$ python -q
>>> import numpy as np
>>> from numpy import linalg as LA
>>> np.set_printoptions(precision=1, suppress=True, linewidth=100, legacy="1.25")
>>> def rnd(a):
...     return np.round(a, 1) + 0
... 
>>> rng = np.random.default_rng(86455)
>>> mat = rng.normal(size=(31, 4))
>>> mat = 20 * mat / LA.norm(mat, axis=1, keepdims=True)
>>> rnd(mat)
array([[ -1.7,  -7.7,  13.8, -12.2],
       [ -3.4,  -6.7,  -6.1, -17.5],
       [ 12.6,  12.5,  -8.7,   2.8],
       [ -0.5,   5. ,  17.5,   8.2],
       [  9.7,   7.7,  -6.3,  14.4],
       [  1. ,  13. ,   8.7, -12.4],
       [  8.7, -14.9,  -4.3,  -9.2],
       [ -0.9,  -3.9,  14.6, -13.1],
       [ -3.6,  12.9, -13.5,  -6.2],
       [  4.8,  12.5,   5.2,  13.9],
       [ 15.9,  11.6,   3.5,  -1.1],
       [  0. ,  -1.5, -19.9,   1.4],
       [ -1.6,  -9.3,  -4.9,  16.9],
       [  1.4, -18. ,  -0.8,  -8.6],
       [ -6.3,  12.1,   0.1, -14.6],
       [-17.4,   7.4,   5.6,  -3.5],
       [ 12.9,  -5.9,  10.6,  -9.3],
       [-15.7,  -0.7, -12.3,   1.3],
       [ -1. , -18.4,  -0.7,   7.8],
       [ -1.3, -15. ,   8.2,  10.3],
       [ 11.3, -14.3,  -4.9,  -6.5],
       [  0.7,  11.3,  16.5,  -0.2],
       [-16.6,  -8. ,  -4.5,  -6.4],
       [-10.6,  -8.2,   1.9, -14.7],
       [ 15.8,  -3.8,  11.5,   2.1],
       [ 12.3,  -3.7,   1.1, -15.3],
       [  2.7,  -2.2, -15.4,  12.2],
       [ -9.3,   4.6,   4.9, -16.4],
       [  5.8,  11.5,  -4.8, -14.5],
       [ 12.9,  -1.7,  15.2,  -0.8],
       [ 11. ,  11.9,   3.5,  11.2]])
>>> C2 = np.cov(mat, rowvar=False)
>>> rnd(mat.std(axis=0))
array([ 9.2, 10.2,  9.7, 10.3])
>>> rnd(np.corrcoef(mat.T))
array([[ 1. ,  0.1,  0.1,  0.2],
       [ 0.1,  1. ,  0. ,  0.1],
       [ 0.1,  0. ,  1. , -0.1],
       [ 0.2,  0.1, -0.1,  1. ]])
>>> np.argsort(-mat.std(axis=0).round(6), kind="stable")
array([3, 1, 2, 0])
>>> rnd(np.median(mat, axis=0))
array([ 0.7, -1.7,  1.1, -3.5])
>>> labels = mat[:, 0] > np.median(mat[:, 0])
>>> f = mat[labels].mean(axis=0) - mat[~labels].mean(axis=0)
>>> labels.astype(int)
array([0, 0, 1, 0, 1, 1, 1, 0, 0, 1, 1, 0, 0, 1, 0, 0, 1, 0, 0, 0, 1, 0, 0, 0, 1, 1, 1, 0, 1, 1, 1])
>>> out = np.c_[mat[:, :2] @ np.array([[-3, 0], [-5, 0]]), np.array([-3, 0, 3, 2, 3, -3, 2, -3, 2, 0, 3, 2, 1, 1, -2, 1, -3, 2, 0, -3, 1, 3, 1, 3, 3, -3, 3, -2, -1, 3, 2])]
>>> rnd(out)
array([[  43.6,    0. ,   -3. ],
       [  43.5,    0. ,    0. ],
       [-100.5,    0. ,    3. ],
       [ -23.6,    0. ,    2. ],
       [ -67.6,    0. ,    3. ],
       [ -68.3,    0. ,   -3. ],
       [  48.2,    0. ,    2. ],
       [  22.3,    0. ,   -3. ],
       [ -53.9,    0. ,    2. ],
       [ -76.9,    0. ,    0. ],
       [-105.7,    0. ,    3. ],
       [   7.5,    0. ,    2. ],
       [  51.5,    0. ,    1. ],
       [  85.5,    0. ,    1. ],
       [ -41.3,    0. ,   -2. ],
       [  15.3,    0. ,    1. ],
       [  -9.1,    0. ,   -3. ],
       [  50.8,    0. ,    2. ],
       [  95. ,    0. ,    0. ],
       [  78.9,    0. ,   -3. ],
       [  37.7,    0. ,    1. ],
       [ -58.7,    0. ,    3. ],
       [  89.7,    0. ,    1. ],
       [  73. ,    0. ,    3. ],
       [ -28.5,    0. ,    3. ],
       [ -18.3,    0. ,   -3. ],
       [   2.9,    0. ,    3. ],
       [   5.2,    0. ,   -2. ],
       [ -74.7,    0. ,   -1. ],
       [ -30.1,    0. ,    3. ],
       [ -92.3,    0. ,    2. ]])
>>> LA.matrix_rank(np.c_[mat, out])
5
>>> rnd(LA.lstsq(mat, out[:, 0])[0])
array([-3., -5.,  0.,  0.])
>>> rnd(LA.norm(mat, "nuc"))
221.3
>>> rnd(LA.norm(mat) ** 2 / LA.norm(mat, 2) ** 2)
3.2
>>> rnd(mat[22] @ mat[6])
53.3
>>> cen = mat - mat.mean(axis=0)
>>> U, s, Vh = LA.svd(cen, full_matrices=False)
>>> np.abs(U[:, 0]).argmax()
4
>>> rnd(cen.mean(axis=0))
array([0., 0., 0., 0.])
>>> rnd(s ** 2 / (s ** 2).sum())
array([0.3, 0.3, 0.2, 0.2])
>>> LA.matrix_rank(cen)
4
>>> np.abs(Vh[0]).argmax()
3
>>> rnd((s ** 2).sum() ** 2 / (s ** 4).sum())
3.8
>>> rnd(s)
array([61.5, 57.7, 54.2, 44.9])
>>> rnd(Vh[0] * np.sign(Vh[0, np.abs(Vh[0]).argmax()]))
array([0.5, 0.4, 0. , 0.8])
>>> q, _ = LA.qr(np.array([[0.0, -1.3, -0.2, -1.5, -0.2, -0.3, 0.1],
...     [0.1, -0.8, -1.2, 0.1, -1.0, -0.1, 0.1],
...     [-1.1, 0.7, -0.2, -0.4, -0.6, 0.3, 0.6],
...     [1.0, 1.1, 0.2, -0.8, -2.3, -0.7, 1.1],
...     [-0.3, 0.0, 0.8, -0.6, -1.3, -1.6, -1.3],
...     [-0.7, -2.6, 0.9, -0.7, -2.4, 0.8, -0.4],
...     [0.5, -0.2, 1.4, 0.7, 0.5, -0.5, 2.0]]))
>>> M = 5 * q
>>> rnd(M)
array([[ 0. , -2.1, -0.9, -3.1, -2.8,  0.4,  1.4],
       [-0.3, -1.4, -3.1,  0.8,  2.3,  2.1,  1.8],
       [ 3.1,  2.3,  0.1, -1.1,  0.8, -0.6,  2.7],
       [-2.9,  0.7,  0.5, -2.9,  2.5, -1.2,  0.4],
       [ 0.9,  0.3,  1.9, -1.6,  0.8,  3.9, -1.3],
       [ 2. , -3.5,  1.4, -0.3,  2. , -1.6, -0.6],
       [-1.4, -0.8,  3. ,  1.6, -0.4,  0.7,  3.2]])
>>> rnd(LA.norm(M, axis=0))
array([5., 5., 5., 5., 5., 5., 5.])
>>> rnd(M.T @ M)
array([[25.,  0.,  0.,  0.,  0.,  0.,  0.],
       [ 0., 25.,  0.,  0.,  0.,  0.,  0.],
       [ 0.,  0., 25.,  0.,  0.,  0.,  0.],
       [ 0.,  0.,  0., 25.,  0.,  0.,  0.],
       [ 0.,  0.,  0.,  0., 25.,  0.,  0.],
       [ 0.,  0.,  0.,  0.,  0., 25.,  0.],
       [ 0.,  0.,  0.,  0.,  0.,  0., 25.]])
>>> J = np.load("data.npy")
>>> J
array([[ -8. ,  -7.2,   0.2],
       [ -2.9,   8.3,  -1.8],
       [ -3.8,   2.8,   0.5],
       [ -6.5,  -1.3,   3.9],
       [  2.5,   4.2,   2.5],
       [ -1.6,   0.8,  -6.5],
       [-10.2,  -3.1,  -0.8],
       [ -3. ,  -1.5,  -4.8],
       [ -3.4, -12.3,   0.3],
       [ -1.5,  -9.5,   6.9],
       [  3.1,  -4.4,   0.7],
       [ -6.9,  -1.1,  -1.6],
       [  0.4,   0.2,  -5.9],
       [ -1.1,  -0.2,  -1.5],
       [  6.3,  -2.9,  -8.9],
       [  0.2,   4.6,  -2.2],
       [  9.7,   6.2,   3.5],
       [  4.2,  -0.5,  -3.3],
       [ -4.5, -10.6,   2.4],
       [ -5.5,  -4.1,   5.4],
       [ -4.9, -13.3,   1.7],
       [ -4.8,  -7.9,   4.1],
       [ -4.2,   0. ,  -2.4],
       [ -5.3,  -0.5,  -2.1],
       [ -1.7,   1.2,   4.8],
       [ -6.3,  10. ,  -5.4],
       [ -4.2,   4. ,   0.2],
       [  4. ,  -1.3,  -7.7],
       [  1.3,  -3.3,  -8.5],
       [  2.8,  -2.8,   6.2],
       [ -1. ,   7.3,  -5. ],
       [  8.3, -14.9,  -1.3],
       [  4.6,  -4.7,   2.9],
       [  1.5,   5.5,   4.9],
       [ -1.7,  -4.3,  -2. ],
       [ -5.8,   6.2,  -5. ],
       [ 14.8, -10. ,  -6.9],
       [ -7.9,  -3.3,   1.4],
       [ -0.2,   4.6,  -3.4]])
>>> out = np.c_[J[:, :2] @ np.array([[3, -2], [3, 1]]), np.array([9, 6, 3, 6, 9, 3, 7, 6, 3, 0, 4, 9, 7, 8, 6, 3, 4, 0, 2, 4, 3, 7, 5, 1, 3, 5, 3, 8, 2, 2, 8, 9, 6, 7, 5, 9, 3, 4, 6])]
>>> rnd(out)
array([[-45.6,   8.8,   9. ],
       [ 16.2,  14.1,   6. ],
       [ -3. ,  10.4,   3. ],
       [-23.4,  11.7,   6. ],
       [ 20.1,  -0.8,   9. ],
       [ -2.4,   4. ,   3. ],
       [-39.9,  17.3,   7. ],
       [-13.5,   4.5,   6. ],
       [-47.1,  -5.5,   3. ],
       [-33. ,  -6.5,   0. ],
       [ -3.9, -10.6,   4. ],
       [-24. ,  12.7,   9. ],
       [  1.8,  -0.6,   7. ],
       [ -3.9,   2. ,   8. ],
       [ 10.2, -15.5,   6. ],
       [ 14.4,   4.2,   3. ],
       [ 47.7, -13.2,   4. ],
       [ 11.1,  -8.9,   0. ],
       [-45.3,  -1.6,   2. ],
       [-28.8,   6.9,   4. ],
       [-54.6,  -3.5,   3. ],
       [-38.1,   1.7,   7. ],
       [-12.6,   8.4,   5. ],
       [-17.4,  10.1,   1. ],
       [ -1.5,   4.6,   3. ],
       [ 11.1,  22.6,   5. ],
       [ -0.6,  12.4,   3. ],
       [  8.1,  -9.3,   8. ],
       [ -6. ,  -5.9,   2. ],
       [  0. ,  -8.4,   2. ],
       [ 18.9,   9.3,   8. ],
       [-19.8, -31.5,   9. ],
       [ -0.3, -13.9,   6. ],
       [ 21. ,   2.5,   7. ],
       [-18. ,  -0.9,   5. ],
       [  1.2,  17.8,   9. ],
       [ 14.4, -39.6,   3. ],
       [-33.6,  12.5,   4. ],
       [ 13.2,   5. ,   6. ]])
>>> LA.matrix_rank(np.c_[J, out])
4
>>> rnd(LA.norm(LA.qr(J)[0].T @ out, axis=0) ** 2 / ((out ** 2).sum(axis=0) + 1e-12))
array([1. , 1. , 0.2])
>>> rnd(LA.lstsq(J, out[:, 0])[0])
array([3., 3., 0.])
>>> feats = np.array([[-0.5, -0.4, 1.0],
...     [0.9, 0.9, -1.0],
...     [0.9, 1.0, -1.0],
...     [0.1, -0.3, -1.0],
...     [-1.0, -1.0, 0.0],
...     [0.9, 1.0, -1.0],
...     [1.0, 1.0, 0.8],
...     [0.1, 0.3, 0.0],
...     [0.9, 1.0, -1.0],
...     [0.7, 0.9, 0.3],
...     [0.4, 0.5, -0.8],
...     [-0.4, -0.7, 0.0],
...     [-0.8, -0.8, 1.0],
...     [0.3, 0.5, 0.0],
...     [-1.0, -1.0, 1.0],
...     [0.4, 0.5, -0.9],
...     [0.7, 0.7, -1.0],
...     [0.1, -0.2, -1.0],
...     [0.1, -0.1, -0.8]])
>>> feats
array([[-0.5, -0.4,  1. ],
       [ 0.9,  0.9, -1. ],
       [ 0.9,  1. , -1. ],
       [ 0.1, -0.3, -1. ],
       [-1. , -1. ,  0. ],
       [ 0.9,  1. , -1. ],
       [ 1. ,  1. ,  0.8],
       [ 0.1,  0.3,  0. ],
       [ 0.9,  1. , -1. ],
       [ 0.7,  0.9,  0.3],
       [ 0.4,  0.5, -0.8],
       [-0.4, -0.7,  0. ],
       [-0.8, -0.8,  1. ],
       [ 0.3,  0.5,  0. ],
       [-1. , -1. ,  1. ],
       [ 0.4,  0.5, -0.9],
       [ 0.7,  0.7, -1. ],
       [ 0.1, -0.2, -1. ],
       [ 0.1, -0.1, -0.8]])
>>> cen = (feats - feats.mean(axis=0)) / feats.std(axis=0)
>>> rnd(cen.std(axis=0))
array([1., 1., 1.])
>>> b = LA.lstsq(np.delete(cen, 1, axis=1), cen[:, 1])[0]
>>> rnd(1 - np.var(cen[:, 1] - np.delete(cen, 1, axis=1) @ b))
1.0
